$ ipython --no-banner

In [1]: import numpy as np

In [2]: import numpy.linalg as la

In [3]: np.set_printoptions(suppress=True, linewidth=200)

In [4]: def tidy(a):
   ...:     return np.round(a, 3) + 0
   ...: 

In [5]: out = np.array([[-5, 0, -4, -9],
   ...:     [7, 4, 6, 2],
   ...:     [6, -8, 1, 8],
   ...:     [4, -7, 6, 8],
   ...:     [8, 6, 9, 7],
   ...:     [-1, -2, -8, -8],
   ...:     [9, 1, -3, -9],
   ...:     [-2, 6, 6, -1],
   ...:     [0, 2, 7, 4]])

In [6]: C = np.array([[9, 8, -7, 7, 3, 0],
   ...:     [9, -9, 8, -2, 7, 4],
   ...:     [-3, -8, 3, -9, 9, 5],
   ...:     [7, 9, -2, 2, 9, -7]])

In [7]: rng = np.random.default_rng(64466)

In [8]: m1 = out @ C + 0.02 * rng.normal(size=(9, 6))

In [9]: tidy(m1)
Out[9]: 
array([[ -95.98 ,  -88.98 ,   41.014,  -16.988, -132.016,   42.99 ],
       [  94.975,   -9.984,   -2.967,   -9.002,  120.99 ,   31.984],
       [  34.96 ,  183.988, -119.03 ,   64.995,   43.053,  -83.001],
       [  11.019,  119.014,  -82.024,    4.017,   89.004,  -53.994],
       [ 147.99 ,    1.019,    5.002,  -22.994,  209.986,   19.987],
       [ -58.979,    2.007,  -16.988,   52.997, -160.97 ,    8.014],
       [  36.05 ,    5.977,  -46.016,   70.002,  -73.958,   52.013],
       [  11.027, -126.983,   82.03 ,  -81.997,   81.002,   61.005],
       [  24.982,  -37.99 ,   29.008,  -58.978,  112.975,   14.991]])

In [10]: t = np.radians(78)

In [11]: r_ = np.eye(6)

In [12]: r_[5, 5] = r_[1, 1] = np.cos(t)

In [13]: r_[5, 1], r_[1, 5] = -np.sin(t), np.sin(t)

In [14]: tidy(r_)
Out[14]: 
array([[ 1.   ,  0.   ,  0.   ,  0.   ,  0.   ,  0.   ],
       [ 0.   ,  0.208,  0.   ,  0.   ,  0.   ,  0.978],
       [ 0.   ,  0.   ,  1.   ,  0.   ,  0.   ,  0.   ],
       [ 0.   ,  0.   ,  0.   ,  1.   ,  0.   ,  0.   ],
       [ 0.   ,  0.   ,  0.   ,  0.   ,  1.   ,  0.   ],
       [ 0.   , -0.978,  0.   ,  0.   ,  0.   ,  0.208]])

In [15]: out = m1 @ r_.T

In [16]: np.allclose(m1 @ m1.T, out @ out.T)
Out[16]: True

In [17]: tidy(np.abs(out - m1).max(axis=0))
Out[17]: array([  0.   , 226.922,   0.   ,   0.   ,   0.   , 114.223])

In [18]: np.allclose(la.norm(m1, axis=1), la.norm(out, axis=1))
Out[18]: True

In [19]: tidy(la.det(r_)), tidy(np.trace(r_))
Out[19]: (np.float64(1.0), np.float64(4.416))

In [20]: Uu, s, vt = la.svd(m1)

In [21]: tidy(s)
Out[21]: array([425.25 , 360.817, 140.267,  44.86 ,   0.036,   0.026])

In [22]: np.argmax(s[:-1] / (s[1:] + 1e-6)) + 1
Out[22]: np.int64(4)

In [23]: out = Uu[:, :4] @ np.diag(s[:4]) @ vt[:4]

In [24]: tidy(np.abs(m1 - out).max())
Out[24]: np.float64(0.015)

In [25]: la.matrix_rank(out)
Out[25]: np.int64(4)

In [26]: tidy(la.norm(m1 - out, 2)), tidy(s[4])
Out[26]: (np.float64(0.036), np.float64(0.036))

In [27]: tidy(la.norm(m1 - out) / la.norm(m1))
Out[27]: np.float64(0.0)

In [28]: mat = np.load("run6.npy")

In [29]: mat
Out[29]: 
array([[14.,  9.,  0.,  3.,  3.],
       [ 9., 14.,  0.,  3.,  3.],
       [ 0.,  0.,  5.,  0.,  0.],
       [ 3.,  3.,  0.,  6.,  1.],
       [ 3.,  3.,  0.,  1.,  6.]])

In [30]: tidy(np.poly(mat))
Out[30]: array([     1.,    -45.,    650.,  -4250.,  13125., -15625.])

In [31]: np.einsum("ij,ji->", mat, mat)
Out[31]: np.float64(725.0)

In [32]: np.einsum("ii->", mat)
Out[32]: np.float64(45.0)

In [33]: tidy(la.det(mat.T))
Out[33]: np.float64(15625.0)

In [34]: tidy(la.det(mat[::-1]))
Out[34]: np.float64(15625.0)

In [35]: tidy(la.det(2 * mat)), tidy(la.det(mat))
Out[35]: (np.float64(500000.0), np.float64(15625.0))

In [36]: out = np.array([[-6, -1, 6], [3, -6, -2]])

In [37]: C = np.kron(out, mat)

In [38]: tidy(la.norm(C, 2)), tidy(la.norm(out, 2) * la.norm(mat, 2))
Out[38]: (np.float64(234.298), np.float64(234.298))

In [39]: C.shape
Out[39]: (10, 15)

In [40]: la.matrix_rank(C)
Out[40]: np.int64(10)

In [41]: arr = np.load("w.npy")

In [42]: arr
Out[42]: 
array([[ 3,  0, -2,  0, -3,  0,  0,  0,  0, -3],
       [ 0,  0,  0,  0,  0,  0, -1,  0,  0,  0],
       [ 0,  0,  0,  1,  0,  0,  2,  0,  0,  0],
       [ 0,  3,  0,  0,  0, -3,  0, -3,  0,  0],
       [ 0, -1,  0,  0, -3,  2,  0,  3,  2,  0],
       [ 1,  0,  0,  1, -1,  3,  0,  0,  1,  0],
       [-3,  0,  1,  0,  0,  0,  0,  0,  0,  0],
       [ 1,  0,  0,  0,  0,  1,  0,  0,  0,  0],
       [ 0,  0, -3,  0,  0,  0, -2,  0,  0,  1],
       [-1,  0,  0,  0,  0,  0,  3,  0,  0,  2]])

In [43]: t = np.radians(60)

In [44]: r_ = np.eye(10)

In [45]: r_[0, 0] = r_[3, 3] = np.cos(t)

In [46]: r_[0, 3], r_[3, 0] = -np.sin(t), np.sin(t)

In [47]: tidy(r_)
Out[47]: 
array([[ 0.5  ,  0.   ,  0.   , -0.866,  0.   ,  0.   ,  0.   ,  0.   ,  0.   ,  0.   ],
       [ 0.   ,  1.   ,  0.   ,  0.   ,  0.   ,  0.   ,  0.   ,  0.   ,  0.   ,  0.   ],
       [ 0.   ,  0.   ,  1.   ,  0.   ,  0.   ,  0.   ,  0.   ,  0.   ,  0.   ,  0.   ],
       [ 0.866,  0.   ,  0.   ,  0.5  ,  0.   ,  0.   ,  0.   ,  0.   ,  0.   ,  0.   ],
       [ 0.   ,  0.   ,  0.   ,  0.   ,  1.   ,  0.   ,  0.   ,  0.   ,  0.   ,  0.   ],
       [ 0.   ,  0.   ,  0.   ,  0.   ,  0.   ,  1.   ,  0.   ,  0.   ,  0.   ,  0.   ],
       [ 0.   ,  0.   ,  0.   ,  0.   ,  0.   ,  0.   ,  1.   ,  0.   ,  0.   ,  0.   ],
       [ 0.   ,  0.   ,  0.   ,  0.   ,  0.   ,  0.   ,  0.   ,  1.   ,  0.   ,  0.   ],
       [ 0.   ,  0.   ,  0.   ,  0.   ,  0.   ,  0.   ,  0.   ,  0.   ,  1.   ,  0.   ],
       [ 0.   ,  0.   ,  0.   ,  0.   ,  0.   ,  0.   ,  0.   ,  0.   ,  0.   ,  1.   ]])

In [48]: out = arr @ r_.T

In [49]: tidy(la.svd(arr, compute_uv=False)), tidy(la.svd(out, compute_uv=False))
Out[49]: 
(array([7.445, 6.167, 4.322, 3.262, 3.13 , 2.722, 1.762, 0.917, 0.228, 0.15 ]),
 array([7.445, 6.167, 4.322, 3.262, 3.13 , 2.722, 1.762, 0.917, 0.228, 0.15 ]))

In [50]: idx = rng.permutation(10)

In [51]: out = arr[:, idx] * rng.choice([-1, 1], 10)

In [52]: out
Out[52]: 
array([[ 0,  0,  0,  0, -3, -3,  3,  0,  0,  2],
       [ 0,  0,  0,  0,  0,  0,  0,  0, -1,  0],
       [ 0, -1,  0,  0,  0,  0,  0,  0,  2,  0],
       [ 3,  0,  0,  3,  0,  0,  0, -3,  0,  0],
       [-2,  0, -2, -1,  0, -3,  0,  3,  0,  0],
       [-3, -1, -1,  0, -1, -1,  0,  0,  0,  0],
       [ 0,  0,  0,  0,  3,  0,  0,  0,  0, -1],
       [-1,  0,  0,  0, -1,  0,  0,  0,  0,  0],
       [ 0,  0,  0,  0,  0,  0, -1,  0, -2,  3],
       [ 0,  0,  0,  0,  1,  0, -2,  0,  3,  0]])

In [53]: Uu, _, vt = la.svd(arr.T @ out)

In [54]: idx
Out[54]: array([5, 3, 8, 1, 0, 4, 9, 7, 6, 2])

In [55]: tidy(la.lstsq(arr, out)[0])
Out[55]: 
array([[ 0.,  0.,  0.,  0., -1.,  0.,  0.,  0.,  0.,  0.],
       [ 0.,  0.,  0.,  1.,  0.,  0.,  0.,  0.,  0.,  0.],
       [ 0.,  0.,  0.,  0.,  0.,  0.,  0.,  0.,  0., -1.],
       [ 0., -1.,  0.,  0.,  0.,  0.,  0.,  0.,  0.,  0.],
       [ 0.,  0.,  0.,  0.,  0.,  1.,  0.,  0.,  0.,  0.],
       [-1.,  0.,  0.,  0.,  0.,  0.,  0.,  0.,  0.,  0.],
       [ 0.,  0.,  0.,  0.,  0.,  0.,  0.,  0.,  1.,  0.],
       [ 0.,  0.,  0.,  0.,  0.,  0.,  0.,  1.,  0.,  0.],
       [ 0.,  0., -1.,  0.,  0.,  0.,  0.,  0.,  0.,  0.],
       [ 0.,  0.,  0.,  0.,  0.,  0., -1.,  0.,  0.,  0.]])

In [56]: tidy(Uu @ vt)
Out[56]: 
array([[ 0.,  0.,  0.,  0., -1.,  0.,  0.,  0.,  0.,  0.],
       [ 0.,  0.,  0.,  1.,  0.,  0.,  0.,  0.,  0.,  0.],
       [ 0.,  0.,  0.,  0.,  0.,  0.,  0.,  0.,  0., -1.],
       [ 0., -1.,  0.,  0.,  0.,  0.,  0.,  0.,  0.,  0.],
       [ 0.,  0.,  0.,  0.,  0.,  1.,  0.,  0.,  0.,  0.],
       [-1.,  0.,  0.,  0.,  0.,  0.,  0.,  0.,  0.,  0.],
       [ 0.,  0.,  0.,  0.,  0.,  0.,  0.,  0.,  1.,  0.],
       [ 0.,  0.,  0.,  0.,  0.,  0.,  0.,  1.,  0.,  0.],
       [ 0.,  0., -1.,  0.,  0.,  0.,  0.,  0.,  0.,  0.],
       [ 0.,  0.,  0.,  0.,  0.,  0., -1.,  0.,  0.,  0.]])

In [57]: out.sum(axis=1)
Out[57]: array([-1, -1,  1,  3, -5, -7,  2, -2,  0,  2])

In [58]: np.abs(out).max()
Out[58]: np.int64(3)

In [59]: np.count_nonzero(out)
Out[59]: np.int64(30)

In [60]: la.rank(out)
AttributeError: module 'numpy.linalg' has no attribute 'rank'


In [61]: tidy(la.svd(out, compute_uv=False))
Out[61]: array([7.445, 6.167, 4.322, 3.262, 3.13 , 2.722, 1.762, 0.917, 0.228, 0.15 ])

In [62]: out.sum(axis=0)
Out[62]: array([-3, -2, -3,  2, -1, -7,  0,  0,  2,  4])

In [63]: tidy(la.norm(out))
Out[63]: np.float64(12.0)

In [64]: np.unravel_index(np.abs(out).argmax(), out.shape)
Out[64]: (np.int64(0), np.int64(4))

In [65]: np.diff(out, axis=0)
Out[65]: 
array([[ 0,  0,  0,  0,  3,  3, -3,  0, -1, -2],
       [ 0, -1,  0,  0,  0,  0,  0,  0,  3,  0],
       [ 3,  1,  0,  3,  0,  0,  0, -3, -2,  0],
       [-5,  0, -2, -4,  0, -3,  0,  6,  0,  0],
       [-1, -1,  1,  1, -1,  2,  0, -3,  0,  0],
       [ 3,  1,  1,  0,  4,  1,  0,  0,  0, -1],
       [-1,  0,  0,  0, -4,  0,  0,  0,  0,  1],
       [ 1,  0,  0,  0,  1,  0, -1,  0, -2,  3],
       [ 0,  0,  0,  0,  1,  0, -1,  0,  5, -3]])
